>>> import numpy as np
>>> np.set_printoptions(precision=3, suppress=True, linewidth=140, legacy="1.25")
>>> M = np.load("w.npy")
>>> M
array([[4, 3, 4, 5, 3, 3],
       [4, 3, 4, 5, 3, 3],
       [3, 2, 3, 4, 2, 2],
       [1, 0, 1, 2, 0, 0],
       [2, 1, 2, 3, 1, 1],
       [3, 2, 3, 4, 2, 2]])
>>> U, s, VT = np.linalg.svd(M)
>>> s.round(3) + 0
array([16.826,  1.702,  0.   ,  0.   ,  0.   ,  0.   ])
>>> A2 = U[:, :2] @ np.diag(s[:2]) @ VT[:2]
>>> np.linalg.matrix_rank(A2)
2
>>> A2.round(3) + 0
array([[4., 3., 4., 5., 3., 3.],
       [4., 3., 4., 5., 3., 3.],
       [3., 2., 3., 4., 2., 2.],
       [1., 0., 1., 2., 0., 0.],
       [2., 1., 2., 3., 1., 1.],
       [3., 2., 3., 4., 2., 2.]])
>>> round(np.linalg.norm(M - A2) / np.linalg.norm(M), 3)
0.0
>>> W0 = np.load("mat.npy")
>>> W0
array([[ 0,  0,  0,  8,  0,  0,  0,  0,  0,  0,  0,  0,  0],
       [ 0,  0,  0,  0,  0,  0,  0,  0,  0,  0,  6,  0,  0],
       [ 0,  0,  0,  0,  0,  0,  0,  0,  0,  0,  0,  0,  0],
       [ 0,  4,  0,  0,  0,  0,  0,  0,  0,  0,  0,  0,  0],
       [ 0,  0,  0,  0,  0, -1,  0,  0,  0,  0,  0,  0,  0],
       [ 0,  0,  0,  0,  0,  0,  0,  0,  0,  0,  0,  0, -5],
       [ 0,  0,  0,  0,  0,  0,  0,  0,  0,  0,  0,  6,  0],
       [ 0,  0,  3,  0,  0,  0,  0,  0,  0,  0,  0,  0,  0],
       [ 0,  0,  0,  0,  0,  0,  0,  0,  0,  0,  0,  0,  0],
       [ 0,  0,  0,  0,  9,  0,  0,  0,  0,  0,  0,  0,  0],
       [ 0,  0,  0,  0,  0,  0,  0,  0,  8,  0,  0,  0,  0],
       [ 2,  0,  0,  0,  0,  0,  0,  0,  0,  0,  0,  0,  0],
       [ 0,  0,  0,  0,  0,  0,  0,  0,  0, -6,  0,  0,  0]])
>>> U, s, VT = np.linalg.svd(W0)
>>> vecs = VT[:(s > 1e-8).sum()]
>>> rng = np.random.default_rng(18)
>>> vec = W0[8] + -3 * W0[1] + rng.integers(2) * np.eye(13)[11]
>>> vec
array([  0.,   0.,   0.,   0.,   0.,   0.,   0.,   0.,   0.,   0., -18.,   1.,   0.])
>>> np.round(np.linalg.norm(vec - vecs.T @ vecs @ vec), 3)
0.0
>>> r = np.linalg.matrix_rank(W0)
>>> r
11
>>> N = np.linalg.svd(W0)[2][r:].T
>>> N.shape
(13, 2)
>>> np.linalg.matrix_rank(W0.T @ W0), np.linalg.matrix_rank(W0 @ W0.T)
(11, 11)
>>> np.allclose(W0 @ N, 0)
True
>>> [int(np.linalg.matrix_rank(W0[:i])) for i in range(1, len(W0) + 1)]
[1, 2, 2, 3, 4, 5, 6, 7, 7, 8, 9, 10, 11]
>>> [int(np.linalg.matrix_rank(np.delete(W0, i, axis=0))) for i in range(13)]
[10, 10, 11, 10, 10, 10, 10, 10, 11, 10, 10, 10, 10]
>>> [int(np.linalg.matrix_rank(W0[:, :j + 1])) for j in range(13)]
[1, 2, 3, 4, 5, 6, 6, 6, 7, 8, 9, 10, 11]
>>> W0[:, 6] @ W0[:, 0]
0
>>> np.linalg.svd(W0, compute_uv=False)
array([9., 8., 8., 6., 6., 6., 5., 4., 3., 2., 1., 0., 0.])
>>> A2 = np.array([[0, 3, 3, 2, 4, 2, 3, 0, 5, 0, 0],
...     [1, 5, 5, 1, 1, 4, 4, 5, 1, 5, 2],
...     [5, 2, 5, 1, 4, 1, 3, 5, 4, 4, 3],
...     [0, 3, 1, 0, 1, 5, 5, 2, 1, 3, 1],
...     [4, 4, 0, 0, 2, 3, 4, 2, 4, 4, 4],
...     [3, 3, 1, 1, 0, 2, 5, 1, 5, 1, 1],
...     [1, 1, 4, 2, 1, 5, 1, 1, 1, 5, 4],
...     [0, 5, 2, 1, 0, 4, 2, 2, 5, 4, 0],
...     [4, 5, 2, 0, 4, 2, 2, 4, 0, 5, 4],
...     [2, 4, 1, 0, 5, 5, 1, 5, 3, 5, 0],
...     [3, 0, 5, 4, 1, 4, 4, 3, 1, 4, 5]])
>>> A2[-1] = A2[0]
>>> mat = A2 + 0.1 * np.eye(11)
>>> mat
array([[0.1, 3. , 3. , 2. , 4. , 2. , 3. , 0. , 5. , 0. , 0. ],
       [1. , 5.1, 5. , 1. , 1. , 4. , 4. , 5. , 1. , 5. , 2. ],
       [5. , 2. , 5.1, 1. , 4. , 1. , 3. , 5. , 4. , 4. , 3. ],
       [0. , 3. , 1. , 0.1, 1. , 5. , 5. , 2. , 1. , 3. , 1. ],
       [4. , 4. , 0. , 0. , 2.1, 3. , 4. , 2. , 4. , 4. , 4. ],
       [3. , 3. , 1. , 1. , 0. , 2.1, 5. , 1. , 5. , 1. , 1. ],
       [1. , 1. , 4. , 2. , 1. , 5. , 1.1, 1. , 1. , 5. , 4. ],
       [0. , 5. , 2. , 1. , 0. , 4. , 2. , 2.1, 5. , 4. , 0. ],
       [4. , 5. , 2. , 0. , 4. , 2. , 2. , 4. , 0.1, 5. , 4. ],
       [2. , 4. , 1. , 0. , 5. , 5. , 1. , 5. , 3. , 5.1, 0. ],
       [0. , 3. , 3. , 2. , 4. , 2. , 3. , 0. , 5. , 0. , 0.1]])
>>> np.linalg.matrix_rank(M)
2
>>> np.abs(M).max()
5
>>> M - M[0]
array([[ 0,  0,  0,  0,  0,  0],
       [ 0,  0,  0,  0,  0,  0],
       [-1, -1, -1, -1, -1, -1],
       [-3, -3, -3, -3, -3, -3],
       [-2, -2, -2, -2, -2, -2],
       [-1, -1, -1, -1, -1, -1]])
>>> M.sum(axis=1)
array([22, 22, 16,  4, 10, 16])
>>> vec = np.array([-5, 5, -1, -4, 0, -3, 1, 1, -7, 5, -6, -3, 7])
>>> h = np.maximum(W0 @ vec, 0)
>>> np.tanh(W0 @ vec)
array([-1.   , -1.   ,  0.   ,  1.   ,  0.995, -1.   , -1.   , -0.995,  0.   ,  0.   , -1.   , -1.   , -1.   ])
>>> np.maximum(W0 @ vec, 0) - np.maximum(-W0 @ vec, 0)
array([-32, -36,   0,  20,   3, -35, -18,  -3,   0,   0, -56, -10, -30])
>>> np.maximum(W0 @ (3 * vec), 0)
array([ 0,  0,  0, 60,  9,  0,  0,  0,  0,  0,  0,  0,  0])
